$ python3 -q
>>> import numpy as np
>>> from numpy import linalg as LA
>>> np.set_printoptions(precision=2, suppress=True, linewidth=160)
>>> def rd(a):
...     return np.round(a, 2) + 0
... 
>>> arr = np.load("sample17.npy")
>>> arr
array([[0., 1., 0., 1.],
       [1., 0., 0., 0.],
       [0., 0., 0., 0.],
       [1., 0., 0., 0.]])
>>> arr @ arr
array([[2., 0., 0., 0.],
       [0., 1., 0., 1.],
       [0., 0., 0., 0.],
       [0., 1., 0., 1.]])
>>> np.allclose(arr, arr.T)
True
>>> rd(np.sort(np.abs(LA.eigvals(arr))))
array([0.  , 0.  , 1.41, 1.41])
>>> rd(LA.det(arr))
np.float64(0.0)
>>> arr.inv()
Traceback (most recent call last):
  File "<python-input-10>", line 1, in <module>
    arr.inv()
    ^^^^^^^
AttributeError: 'numpy.ndarray' object has no attribute 'inv'
>>> np.allclose(arr @ arr.T, arr.T @ arr)
True
>>> rd(np.abs(LA.eigvals(arr)).max())
np.float64(1.41)
>>> assert arr == arr.T
Traceback (most recent call last):
  File "<python-input-13>", line 1, in <module>
    assert arr == arr.T
           ^^^^^^^^^^^^
ValueError: The truth value of an array with more than one element is ambiguous. Use a.any() or a.all()
>>> rng = np.random.default_rng(1499)
>>> idx = rng.permutation(4)
>>> idx
array([2, 0, 1, 3])
>>> other = arr[idx][:, idx]
>>> np.trace(other)
np.float64(0.0)
>>> other
array([[0., 0., 0., 0.],
       [0., 0., 1., 1.],
       [0., 1., 0., 0.],
       [0., 1., 0., 0.]])
>>> np.diag(other)
array([0., 0., 0., 0.])
>>> rd(LA.det(other)), rd(LA.det(arr[idx]))
(np.float64(0.0), np.float64(0.0))
>>> evals, V = LA.eigh(arr)
>>> x = np.array([0, 1, 1, -3])
>>> print(np.abs(arr).sum(axis=1).max(), rd(np.abs(evals).max()))
2.0 1.41
>>> rd(V * np.maximum(evals, 0) @ V.T)
array([[0.71, 0.5 , 0.  , 0.5 ],
       [0.5 , 0.35, 0.  , 0.35],
       [0.  , 0.  , 0.  , 0.  ],
       [0.5 , 0.35, 0.  , 0.35]])
>>> A = np.loadtxt("arr.csv", delimiter=",")
>>> A
array([[4., 1., 1., 1., 1.],
       [1., 4., 1., 1., 1.],
       [1., 1., 4., 1., 1.],
       [1., 1., 1., 4., 1.],
       [1., 1., 1., 1., 4.]])
>>> # symmetric
>>> W1 = np.array([[0, -3, -2, 3, 1],
...     [0, 0, -1, 2, 2],
...     [-3, 2, -2, -3, 1],
...     [3, 2, -3, 2, -2],
...     [0, 1, 1, 0, 3]])
>>> c = np.array([3, 3, 3, 1, 0])
>>> hid = np.maximum(A @ W1 + c, 0)
>>> print((hid > 0).mean(axis=0))
[0.8 0.8 0.  0.8 0.8]
>>> print(hid)
[[ 3.  0.  0. 14.  8.]
 [ 3.  5.  0. 11. 11.]
 [ 0. 11.  0.  0.  8.]
 [12. 11.  0. 11.  0.]
 [ 3.  8.  0.  5. 14.]]
>>> (hid > 0).astype(int)
array([[1, 0, 0, 1, 1],
       [1, 1, 0, 1, 1],
       [0, 1, 0, 0, 1],
       [1, 1, 0, 1, 0],
       [1, 1, 0, 1, 1]])
>>> LA.matrix_rank(hid)
np.int64(4)
>>> basis = np.array([[-2, 2, 0], [0, 0, -3], [1, 3, -3], [-2, 1, 0], [2, 3, 1]])
>>> W1 @ basis
array([[ -6,   0,  16],
       [ -1,   5,   5],
       [ 12, -12,   1],
       [-17,  -7,   1],
       [  7,  12,  -3]])
>>> (hid @ basis).round(6).argmax(axis=1)
array([1, 1, 1, 1, 1])
>>> J = np.load("w.npy")
>>> J
array([[ 0,  0, -1,  0,  0],
       [ 0,  0,  0,  2,  0],
       [ 0,  0,  0,  0,  0],
       [ 0,  0,  0, -2,  0],
       [ 0,  0,  0,  0,  0]])
>>> J @ J
array([[ 0,  0,  0,  0,  0],
       [ 0,  0,  0, -4,  0],
       [ 0,  0,  0,  0,  0],
       [ 0,  0,  0,  4,  0],
       [ 0,  0,  0,  0,  0]])
>>> print(rd(LA.det(J)))
0.0
>>> (LA.matrix_power((J != 0) + (J.T != 0) + np.eye(5), 5) > 0).astype(int)
array([[1, 0, 1, 0, 0],
       [0, 1, 0, 1, 0],
       [1, 0, 1, 0, 0],
       [0, 1, 0, 1, 0],
       [0, 0, 0, 0, 1]])
>>> np.flatnonzero(LA.matrix_power((J != 0) + (J.T != 0) + np.eye(5), 5)[0])
array([0, 2])
>>> other = np.array([[4, 6], [2, 2], [1, 2], [7, 8]])
>>> np.einsum("ik,kj->ij", arr, other)
array([[ 9., 10.],
       [ 4.,  6.],
       [ 0.,  0.],
       [ 4.,  6.]])
>>> arr @ other
array([[ 9., 10.],
       [ 4.,  6.],
       [ 0.,  0.],
       [ 4.,  6.]])
>>> print(np.vstack([arr, other.T]).shape)
(6, 4)
>>> other.T @ arr.T
array([[ 9.,  4.,  0.,  4.],
       [10.,  6.,  0.,  6.]])
>>> t3 = np.stack([J, 4 * J, J[::-1]])
>>> LA.matrix_rank(t3)
array([2, 2, 2])
>>> t3.shape
(3, 5, 5)
>>> (t3 @ J.T).shape
(3, 5, 5)
>>> print(rd(LA.norm(t3, axis=(1, 2))))
[ 3. 12.  3.]
>>> idx = rng.permutation(5)
>>> idx
array([0, 4, 1, 2, 3])
>>> other = J[idx][:, idx]
>>> rd(np.sort(np.abs(LA.eigvals(other))))
array([0., 0., 0., 0., 2.])
>>> rd(LA.det(other)), rd(LA.det(J[idx]))
(np.float64(0.0), np.float64(0.0))
>>> np.allclose(other, J)
False
>>> np.diag(other)
array([ 0,  0,  0,  0, -2])
>>> other
array([[ 0,  0,  0, -1,  0],
       [ 0,  0,  0,  0,  0],
       [ 0,  0,  0,  0,  2],
       [ 0,  0,  0,  0,  0],
       [ 0,  0,  0,  0, -2]])
>>> data = np.load("layer19.npy")
>>> print(data)
[[ 0.87  0.81  2.89  3.9 ]
 [-2.07  0.58  4.37 -1.14]
 [ 2.15  2.27 -3.83 -0.72]
 [-0.04  1.25  3.31  3.53]
 [ 0.66  0.58 -4.66  1.58]
 [ 2.28 -3.32  0.3   2.95]
 [ 4.56  0.14  1.84 -0.89]
 [-3.53  2.64 -0.13 -2.34]
 [-2.81  0.63 -3.24 -2.49]
 [-3.7  -0.42  2.21 -2.5 ]
 [ 0.65 -2.35  3.49  2.62]
 [-3.9   0.86 -0.42  2.98]
 [ 3.57  3.33 -0.84  0.66]
 [ 4.18  0.27  0.8  -2.6 ]
 [-2.1  -4.45 -0.44  0.76]
 [-0.67  4.5  -1.16  1.72]
 [-1.88 -1.09 -4.15  1.74]
 [ 0.89  4.48 -1.21  1.62]
 [ 3.62  0.09  3.21  1.26]
 [ 1.97  4.53  0.77 -0.19]
 [ 1.09  3.48  2.81 -1.94]
 [ 1.62 -2.32 -0.72 -4.06]]
>>> f = np.array([3, 5, 5])
>>> rd(np.cross(data[16, :3], data[19, :3]))
array([17.96, -6.73, -6.37])
>>> rd(np.correlate(data[16], data[19], "full"))
array([  0.36,  -1.24,  -8.57, -12.17, -19.61,  -0.29,   3.43])
>>> other = np.array([[7, 9, 5, 7], [4, 1, 9, 7], [4, 5, 0, 2]])
>>> F = other.T @ other
>>> F
array([[ 81,  87,  71,  85],
       [ 87, 107,  54,  80],
       [ 71,  54, 106,  98],
       [ 85,  80,  98, 102]])
>>> evals, V = LA.eigvalsh(F)
Traceback (most recent call last):
  File "<python-input-71>", line 1, in <module>
    evals, V = LA.eigvalsh(F)
    ^^^^^^^^
ValueError: too many values to unpack (expected 2)
>>> evals, V = LA.eigh(F)
>>> print(rd(LA.eigvalsh(F @ F)))
[     0.        0.41   3367.84 113791.76]
>>> np.abs(V[:, -1]).round(6).argmax()
np.int64(3)
>>> rd(evals)
array([  0.  ,   0.64,  58.03, 337.33])
>>> rd(V @ np.diag(evals) @ V.T)
array([[ 81.,  87.,  71.,  85.],
       [ 87., 107.,  54.,  80.],
       [ 71.,  54., 106.,  98.],
       [ 85.,  80.,  98., 102.]])
>>> W0 = np.array([[1, -1, 1], [1, 0, 0], [1, 1, 1], [1, 2, 4], [1, 3, 9]])
>>> f = np.array([-2, -1])
>>> np.convolve(W0[0], f)
array([-2,  1, -1, -1])
>>> np.polyval(f, W0[0])
array([-3,  1, -3])
>>> np.cross(W0[0, :3], W0[2, :3])
array([-2,  0,  2])
>>> other = np.array([[1, 0, -1], [-2, 2, -2]])
>>> basis = np.kron(other, W0)
>>> basis
array([[  1,  -1,   1,   0,   0,   0,  -1,   1,  -1],
       [  1,   0,   0,   0,   0,   0,  -1,   0,   0],
       [  1,   1,   1,   0,   0,   0,  -1,  -1,  -1],
       [  1,   2,   4,   0,   0,   0,  -1,  -2,  -4],
       [  1,   3,   9,   0,   0,   0,  -1,  -3,  -9],
       [ -2,   2,  -2,   2,  -2,   2,  -2,   2,  -2],
       [ -2,   0,   0,   2,   0,   0,  -2,   0,   0],
       [ -2,  -2,  -2,   2,   2,   2,  -2,  -2,  -2],
       [ -2,  -4,  -8,   2,   4,   8,  -2,  -4,  -8],
       [ -2,  -6, -18,   2,   6,  18,  -2,  -6, -18]])
>>> rd(LA.norm(basis, 2)), rd(LA.norm(other, 2) * LA.norm(W0, 2))
(np.float64(36.98), np.float64(36.98))
>>> x = np.array([-8, -5, 6])
>>> np.sign((W0 @ x).round(6))
array([ 1, -1, -1,  1,  1])
>>> (W0 * x).sum(axis=1)
array([ 3, -8, -7,  6, 31])
>>> W0 @ (2 * x)
array([  6, -16, -14,  12,  62])
>>> np.einsum("ij,j->i", W0, x)
array([ 3, -8, -7,  6, 31])
>>> W0 @ x
array([ 3, -8, -7,  6, 31])
>>> (W0 @ x).argmax()
np.int64(4)
>>> m1 = np.array([[1, -1, 1, -1, 1, -1],
...     [2, 0, 2, 0, 2, 0],
...     [-2, -1, -2, -1, -2, -1],
...     [1, -1, 1, -1, 1, -1],
...     [2, 0, 2, 0, 2, 0],
...     [-2, -1, -2, -1, -2, -1]])
>>> # null space of dimension 4
>>> gram = m1.T @ m1
>>> np.trace(gram), (m1 ** 2).sum()
(np.int64(66), np.int64(66))
>>> print(LA.matrix_rank(gram))
2
>>> left, s, vt = LA.svd(m1)
>>> rd(s)
array([7.41, 3.34, 0.  , 0.  , 0.  , 0.  ])
>>> np.argmax(s[:-1] / (s[1:] + 1e-6)) + 1
np.int64(2)
>>> other = left[:, :2] @ np.diag(s[:2]) @ vt[:2]
>>> LA.matrix_rank(other)
np.int64(2)
>>> rd(other)
array([[ 1., -1.,  1., -1.,  1., -1.],
       [ 2.,  0.,  2.,  0.,  2.,  0.],
       [-2., -1., -2., -1., -2., -1.],
       [ 1., -1.,  1., -1.,  1., -1.],
       [ 2.,  0.,  2.,  0.,  2.,  0.],
       [-2., -1., -2., -1., -2., -1.]])
>>> rd(LA.norm(m1 - other, 2)), rd(s[2])
(np.float64(0.0), np.float64(0.0))
>>> rd(np.abs(m1 - other).max())
np.float64(0.0)
>>> np.abs(np.diag(LA.qr(m1)[1])) > 1e-9
array([ True,  True, False, False, False, False])
>>> try:
...     LA.inv(m1)
... except LA.LinAlgError as e:
...     print(e)
... 
Singular matrix
>>> np.allclose(m1[:-1].T @ LA.lstsq(m1[:-1].T, m1[-1])[0], m1[-1])
True
>>> print(rd(m1 @ LA.pinv(m1) @ m1))
[[ 1. -1.  1. -1.  1. -1.]
 [ 2.  0.  2.  0.  2.  0.]
 [-2. -1. -2. -1. -2. -1.]
 [ 1. -1.  1. -1.  1. -1.]
 [ 2.  0.  2.  0.  2.  0.]
 [-2. -1. -2. -1. -2. -1.]]
>>> f = np.array([1, 3, 3, 3, 2])
>>> X = f[np.abs(np.subtract.outer(np.arange(5), np.arange(5)))]
>>> print(X)
[[1 3 3 3 2]
 [3 1 3 3 3]
 [3 3 1 3 3]
 [3 3 3 1 3]
 [2 3 3 3 1]]
>>> other = np.c_[data[:, :2] @ np.array([[0, 1], [5, 1]]), np.array([-2, 1, 2, -1, 2, -1, 2, 1, 1, -3, 1, 1, -2, -1, -1, 2, 3, 0, 1, -2, -1, -2])]
>>> print(rd(other))
[[  4.05   1.68  -2.  ]
 [  2.9   -1.49   1.  ]
 [ 11.35   4.42   2.  ]
 [  6.25   1.21  -1.  ]
 [  2.9    1.24   2.  ]
 [-16.6   -1.04  -1.  ]
 [  0.7    4.7    2.  ]
 [ 13.2   -0.89   1.  ]
 [  3.15  -2.18   1.  ]
 [ -2.1   -4.12  -3.  ]
 [-11.75  -1.7    1.  ]
 [  4.3   -3.04   1.  ]
 [ 16.65   6.9   -2.  ]
 [  1.35   4.45  -1.  ]
 [-22.25  -6.55  -1.  ]
 [ 22.5    3.83   2.  ]
 [ -5.45  -2.97   3.  ]
 [ 22.4    5.37   0.  ]
 [  0.45   3.71   1.  ]
 [ 22.65   6.5   -2.  ]
 [ 17.4    4.57  -1.  ]
 [-11.6   -0.7   -2.  ]]
>>> print(LA.matrix_rank(other))
3
